$ ipython --no-banner

In [1]: import numpy as np

In [2]: from numpy import linalg as LA

In [3]: np.set_printoptions(precision=1, suppress=True, linewidth=120)

In [4]: mat = np.load("run1.npy")

In [5]: print(mat)
[[ 0  1  1]
 [-1 -1 -1]
 [-2 -1  1]
 [ 1  1  0]
 [ 0  2  2]]

In [6]: proj = mat @ LA.solve(mat.T @ mat, mat.T)

In [7]: print(proj.round(1) + 0)
[[ 0.2  0.   0.   0.1  0.4]
 [ 0.   1.   0.   0.   0. ]
 [ 0.   0.   0.8 -0.4  0.1]
 [ 0.1  0.  -0.4  0.2  0.2]
 [ 0.4  0.   0.1  0.2  0.8]]

In [8]: print(np.round((np.eye(5) - proj) @ mat, 1) + 0)
[[0. 0. 0.]
 [0. 0. 0.]
 [0. 0. 0.]
 [0. 0. 0.]
 [0. 0. 0.]]

In [9]: print(LA.matrix_rank(np.eye(5) - proj))
2

In [10]: vec = np.array([1, 1, -2])

In [11]: a = np.maximum(mat @ vec, 0)

In [12]: print(np.flatnonzero(a > 1e-9))
[3]

In [13]: m1 = np.loadtxt("mat.csv", delimiter=",")

In [14]: print(m1)
[[ 0. -1.  0.  0.]
 [ 1.  0.  0.  1.]
 [ 3.  1.  3.  1.]
 [-2.  2.  2.  0.]
 [ 2. -3.  2.  3.]]

In [15]: O, R = LA.qr(m1)

In [16]: print(np.round(O @ R, 1) + 0)
[[ 0. -1.  0.  0.]
 [ 1.  0.  0.  1.]
 [ 3.  1.  3.  1.]
 [-2.  2.  2.  0.]
 [ 2. -3.  2.  3.]]

In [17]: print(np.trace(O @ O.T))
4.0

In [18]: print(O)
[[ 0.   0.3 -0.1  0.5]
 [-0.2 -0.1  0.2 -0.8]
 [-0.7 -0.6 -0.2  0.3]
 [ 0.5 -0.3 -0.8 -0.2]
 [-0.5  0.6 -0.6 -0.2]]

In [19]: print(round(float(abs(R[0, 0])), 1), round(LA.norm(m1[:, 0]), 1))
4.2 4.2

In [20]: print(R)
[[-4.2  1.6 -2.1 -2.4]
 [ 0.  -3.5 -1.3  1.2]
 [ 0.   0.  -3.3 -1.7]
 [ 0.   0.   0.  -1.1]]

In [21]: vec = np.array([5, 1, 5, 0])

In [22]: rhs = m1 @ vec

In [23]: print(rhs)
[-1.  5. 31.  2. 17.]

In [24]: print(np.round(LA.solve(m1.T @ m1, m1.T @ rhs), 1) + 0)
[5. 1. 5. 0.]

In [25]: rng = np.random.default_rng(4011)

In [26]: rhs = rhs + 0.3 * rng.normal(size=5)

In [27]: print(rhs)
[-0.9  4.7 30.6  1.9 17.5]

In [28]: beta, *_ = LA.lstsq(m1, rhs)

In [29]: print(beta.round())
[ 5.  1.  5. -0.]

In [30]: vec = np.array([-2, -1, -1])

In [31]: rhs = mat @ vec

In [32]: beta, lr = np.zeros(3), 1 / LA.norm(mat, 2) ** 2

In [33]: for i in range(300):
    ...:     beta -= lr * mat.T @ (mat @ beta - rhs)
    ...:     if i % 50 == 0: print(i, round(LA.norm(mat @ beta - rhs), 1))
    ...: 
0 1.3
50 0.2
100 0.1
150 0.0
200 0.0
250 0.0

In [34]: print(beta)
[-2. -1. -1.]

In [35]: B = np.c_[mat[:, :2] @ np.array([[5, 7], [6, 9]]), np.array([-2, 3, 0, -1, 0])]

In [36]: print(B)
[[  6   9  -2]
 [-11 -16   3]
 [-16 -23   0]
 [ 11  16  -1]
 [ 12  18   0]]

In [37]: print(np.round(LA.lstsq(mat, B[:, 0])[0], 1) + 0)
[5. 6. 0.]

In [38]: arr = np.loadtxt("layer9.csv", delimiter=",")

In [39]: print(arr)
[[ 0.   0.9  0.7 -2.4 -0.4 -0.5]
 [-0.6 -0.2 -1.5  0.3 -1.1  0.3]
 [ 0.9  0.8 -0.2 -2.4 -2.1 -1.4]
 [-0.2  0.  -0.7  1.2  0.4  0. ]
 [ 1.1  0.3  1.7 -2.7  0.6 -0.4]
 [ 0.   0.8  0.2  2.7  0.5 -0.5]]

In [40]: vec = np.array([-3, 0, -4, -2, -4, 4])

In [41]: rhs = arr @ vec

In [42]: beta, lr = np.zeros(6), 1 / LA.norm(arr, 2) ** 2

In [43]: for i in range(60):
    ...:     beta -= lr * arr.T @ (arr @ beta - rhs)
    ...:     if i % 10 == 0: print(i, round(LA.norm(arr @ beta - rhs), 1))
    ...: 
0 14.6
10 2.6
20 1.5
30 1.1
40 0.9
50 0.8

In [44]: print(round(LA.cond(arr), 1))
41.6

In [45]: z = rng.permutation(6)

In [46]: print(z)
[3 5 0 1 4 2]

In [47]: B = arr[z][:, z]

In [48]: print(round(np.trace(B), 1))
0.9

In [49]: print(np.sort(np.abs(LA.eigvals(B))))
[0.2 0.7 1.5 1.5 2.4 2.4]

In [50]: vec = np.array([2, -2, 2, 0, 1, 2])

In [51]: rhs = arr @ vec

In [52]: print(rhs)
[-1.8 -4.3 -5.1 -1.4  4.8 -1.7]

In [53]: print(np.round(LA.solve(arr, rhs), 1) + 0)
[ 2. -2.  2.  0.  1.  2.]

In [54]: print(np.round(LA.solve(arr, rhs + arr[:, 5]), 1) + 0)
[ 2. -2.  2.  0.  1.  3.]

In [55]: print(np.round(LA.solve(arr, -1 * rhs), 1) + 0)
[-2.  2. -2.  0. -1. -2.]

In [56]: B = LA.inv(arr)

In [57]: print(round(LA.cond(arr), 1))
41.6

In [58]: print(np.round(LA.inv(B), 1) + 0)
[[ 0.   0.9  0.7 -2.4 -0.4 -0.5]
 [-0.6 -0.2 -1.5  0.3 -1.1  0.3]
 [ 0.9  0.8 -0.2 -2.4 -2.1 -1.4]
 [-0.2  0.  -0.7  1.2  0.4  0. ]
 [ 1.1  0.3  1.7 -2.7  0.6 -0.4]
 [ 0.   0.8  0.2  2.7  0.5 -0.5]]

In [59]: print(np.round(arr @ B, 1) + 0)
[[1. 0. 0. 0. 0. 0.]
 [0. 1. 0. 0. 0. 0.]
 [0. 0. 1. 0. 0. 0.]
 [0. 0. 0. 1. 0. 0.]
 [0. 0. 0. 0. 1. 0.]
 [0. 0. 0. 0. 0. 1.]]

In [60]: print(np.round(LA.slogdet(arr)[0], 1))
-1.0

In [61]: print((np.abs(B) > 1e-9).astype(int))
[[1 1 1 1 1 1]
 [1 1 1 1 1 1]
 [1 1 1 1 1 1]
 [1 1 1 1 1 1]
 [1 1 1 1 1 1]
 [1 1 1 1 1 1]]

In [62]: data = np.load("case6.npy")

In [63]: print(data)
[[ 15.8  -5.5   5.7  -9.2  -1.4]
 [  7.7  12.6  -5.9  -8.   -9.1]
 [-13.3  12.6   0.5   5.    6.3]
 [ 10.9   8.6   9.3  -1.6 -10.8]
 [-16.7  -9.5  -3.1   3.6   2.8]
 [ -3.1  17.2  -2.5  -8.1   4.9]
 [ 18.9   1.7   1.4   6.1   1.5]
 [ 13.8   9.3  10.1  -4.5  -0.9]
 [-12.   -3.7  13.2  -1.6  -8.1]
 [ -2.9   4.4 -17.    8.9   2. ]
 [ -5.8  -8.3 -13.    0.4 -11.3]
 [  0.4  17.9   2.   -6.6   5.8]
 [ 10.2   4.5   3.8  -3.3 -15.8]
 [  0.2 -17.6   6.4  -6.8  -2. ]
 [  3.7 -16.4   8.1  -4.8   5.2]
 [  3.4  18.    6.2   4.9   1.1]
 [ 16.5   9.4  -5.6   1.5   2.4]
 [  1.2   2.7  -9.6  12.7 -11.7]
 [ -6.3  13.6 -12.6  -2.4   3.2]
 [-18.9  -2.    2.3  -5.6   1.4]
 [ -2.1  12.   -3.    3.4  15.2]
 [ -6.1 -11.3  -9.9   3.6 -11.1]
 [ -7.9 -11.6   9.9  -6.2   8.1]
 [  2.7 -15.2  10.2   5.1   5.6]
 [  7.6 -11.6  -5.6   2.  -13.1]
 [  6.3  -1.1  -8.2   5.3 -16.3]
 [ -2.5   3.8  -1.9  -5.8  18.5]
 [ -6.8 -17.6   0.8  -2.8  -6. ]
 [  6.2   1.6  -1.6  17.5  -7.1]
 [  7.9 -10.  -14.    6.4   0.8]]

In [64]: proj = data @ LA.solve(data.T @ data, data.T)

In [65]: print(np.round(LA.eigvalsh(proj), 1) + 0)
[0. 0. 0. 0. 0. 0. 0. 0. 0. 0. 0. 0. 0. 0. 0. 0. 0. 0. 0. 0. 0. 0. 0. 0. 0. 1. 1. 1. 1. 1.]

In [66]: print(LA.matrix_rank(np.eye(30) - proj))
25

In [67]: A = np.load("data.npy")

In [68]: print(A)
[[ 2  2  4]
 [ 2  3  3]
 [ 2  0  1]
 [ 1  0  2]
 [10 14 16]]

In [69]: print(A.shape)
(5, 3)

In [70]: print(np.abs(A).max())
16

In [71]: print(LA.matrix_rank(A))
3

In [72]: print(A.sum(axis=1))
[ 8  8  3  3 40]

In [73]: print(LA.svd(A, compute_uv=False))
[24.5  2.1  1.2]

In [74]: def softmax(z):
    ...:     e = np.exp(z - z.max(axis=-1, keepdims=True))
    ...:     return e / e.sum(axis=-1, keepdims=True)
    ...: 

In [75]: print(np.round(softmax(A[4]), 1) + 0)
[0.  0.1 0.9]

In [76]: print(np.round(softmax(A[4] + -1), 1) + 0)
[0.  0.1 0.9]

In [77]: scores = A @ A.T / np.sqrt(3)

In [78]: print(softmax(scores).round(6).argmax(axis=1))
[4 4 4 4 4]

In [79]: print(np.round(softmax(scores + np.triu(np.full(scores.shape, -np.inf), 1)), 1) + 0)
[[1.  0.  0.  0.  0. ]
 [0.5 0.5 0.  0.  0. ]
 [0.6 0.3 0.1 0.  0. ]
 [0.7 0.2 0.  0.  0. ]
 [0.  0.  0.  0.  1. ]]

In [80]: W0 = np.cumsum(np.array([[-1, -2, -1, 2],
    ...:     [0, 1, 0, 0],
    ...:     [2, 1, 2, -1],
    ...:     [2, 2, 0, -2],
    ...:     [-1, 0, 1, -2],
    ...:     [-1, -2, -2, 2],
    ...:     [-2, 2, 0, -2],
    ...:     [0, 0, 0, 0],
    ...:     [0, -1, 1, 0],
    ...:     [2, 1, 0, 1],
    ...:     [0, -2, -1, -1],
    ...:     [-1, -2, 1, -2],
    ...:     [1, -2, 2, 1],
    ...:     [0, -1, 1, -1],
    ...:     [0, -2, 2, -1],
    ...:     [-1, -2, 2, 0],
    ...:     [-1, 2, -2, 0],
    ...:     [-1, -2, 1, 2],
    ...:     [1, -1, 1, -2],
    ...:     [-2, 2, 0, 0],
    ...:     [-1, 1, -2, 0]]), axis=0)

In [81]: print(W0)
[[ -1  -2  -1   2]
 [ -1  -1  -1   2]
 [  1   0   1   1]
 [  3   2   1  -1]
 [  2   2   2  -3]
 [  1   0   0  -1]
 [ -1   2   0  -3]
 [ -1   2   0  -3]
 [ -1   1   1  -3]
 [  1   2   1  -2]
 [  1   0   0  -3]
 [  0  -2   1  -5]
 [  1  -4   3  -4]
 [  1  -5   4  -5]
 [  1  -7   6  -6]
 [  0  -9   8  -6]
 [ -1  -7   6  -6]
 [ -2  -9   7  -4]
 [ -1 -10   8  -6]
 [ -3  -8   8  -6]
 [ -4  -7   6  -6]]

In [82]: # row 7 repeats row 6

In [83]: Xs = (W0 - W0.mean(axis=0)) / W0.std(axis=0)

In [84]: print(Xs.std(axis=0))
[1. 1. 1. 1.]

In [85]: beta = LA.lstsq(np.delete(Xs, 3, axis=1), Xs[:, 3])[0]

In [86]: print(np.abs(beta).argmax())
2

In [87]: proj = W0 @ LA.solve(W0.T @ W0, W0.T)

In [88]: print(np.round(proj @ W0[:, 2], 1) + 0)
[-1. -1.  1.  1.  2.  0.  0.  0.  1.  1.  0.  1.  3.  4.  6.  8.  6.  7.  8.  8.  6.]

In [89]: print(np.round(np.diag(proj), 1) + 0)
[0.1 0.1 0.1 0.3 0.3 0.  0.2 0.2 0.2 0.1 0.2 0.3 0.1 0.2 0.2 0.2 0.1 0.2 0.2 0.3 0.3]

In [90]: Xs = W0 - W0.mean(axis=0)

In [91]: left, sig, VT = LA.svd(Xs, full_matrices=False)

In [92]: print((np.sign(left[:, 0]) == np.sign(left[0, 0])).astype(int))
[1 1 1 1 1 1 1 1 1 1 1 1 0 0 0 0 0 0 0 0 0]

In [93]: print(np.round(Xs.mean(axis=0), 1) + 0)
[0. 0. 0. 0.]

In [94]: print(np.round(sig ** 2 / (sig ** 2).sum(), 1) + 0)
[0.8 0.1 0.1 0. ]

In [95]: print(np.abs(left[:, 0]).argmax())
18

In [96]: E = np.loadtxt("x.csv", delimiter=",")

In [97]: print(E)
[[0. 0. 1. 0.]
 [0. 0. 0. 0.]
 [1. 0. 0. 0.]
 [0. 0. 0. 0.]]

In [98]: # symmetric

In [99]: evals, vecs = LA.eigh(E)

In [100]: vec = np.array([2, 0, 2, 1])

In [101]: print(np.round(vecs * np.abs(evals) @ vecs.T, 1) + 0)
[[1. 0. 0. 0.]
 [0. 0. 0. 0.]
 [0. 0. 1. 0.]
 [0. 0. 0. 0.]]

In [102]: print(vec @ E @ vec)
8.0

In [103]: print(np.abs(E).sum(axis=1).max(), np.abs(evals).max())
1.0 1.0

In [104]: cov = E.T @ E

In [105]: print(LA.svd(E, compute_uv=False) ** 2)
[1. 1. 0. 0.]

In [106]: print(np.allclose(cov, cov.T))
True

In [107]: print((E @ E.T).shape)
(4, 4)

In [108]: print(LA.eigvalsh(cov)[::-1])
[1. 1. 0. 0.]

In [109]: feats = np.loadtxt("sample9.csv", delimiter=",")

In [110]: print(feats)
[[ 0.  0.  5.  0.  0.]
 [ 0.  0.  4.  0.  2.]
 [ 0.  0.  9.  0.  0.]
 [ 0.  0.  0.  0.  2.]
 [ 0.  0.  8.  0.  0.]
 [ 0.  0.  7.  0.  0.]
 [ 0.  0.  6.  0.  0.]
 [ 0.  0.  4.  0.  2.]
 [ 0.  0.  7.  0.  0.]
 [ 0.  0. 10.  0.  0.]
 [ 0.  0.  0.  0.  0.]
 [ 0.  0.  7.  0.  0.]
 [ 0.  0.  8.  0.  0.]
 [ 0.  0.  7.  0.  0.]
 [ 0.  0.  3.  0.  0.]
 [ 0.  0.  4.  0.  2.]
 [ 0.  0.  5.  0.  0.]
 [ 0.  0.  3.  0.  0.]
 [ 0.  0. 10.  0.  0.]
 [ 0.  0.  0.  0.  2.]
 [ 0.  0.  3.  0.  0.]
 [ 0.  0.  7.  0.  0.]
 [ 0.  0.  0.  0.  2.]
 [ 0.  0.  9.  0.  0.]
 [ 0.  0.  6.  0.  0.]
 [ 0.  0.  6.  0.  0.]
 [ 0.  0.  1.  0.  0.]
 [ 0.  0.  0.  0.  2.]]

In [111]: rk = LA.matrix_rank(feats)

In [112]: print(rk)
2

In [113]: N = LA.svd(feats)[2][rk:].T

In [114]: print(N @ N.T)
[[1. 0. 0. 0. 0.]
 [0. 1. 0. 0. 0.]
 [0. 0. 0. 0. 0.]
 [0. 0. 0. 1. 0.]
 [0. 0. 0. 0. 0.]]

In [115]: print(np.allclose(feats @ N, 0))
True

In [116]: print(LA.matrix_rank(feats.T @ feats), LA.matrix_rank(feats @ feats.T))
2 2

In [117]: print([int(LA.matrix_rank(feats[:i])) for i in range(1, len(feats) + 1)])
[1, 2, 2, 2, 2, 2, 2, 2, 2, 2, 2, 2, 2, 2, 2, 2, 2, 2, 2, 2, 2, 2, 2, 2, 2, 2, 2, 2]
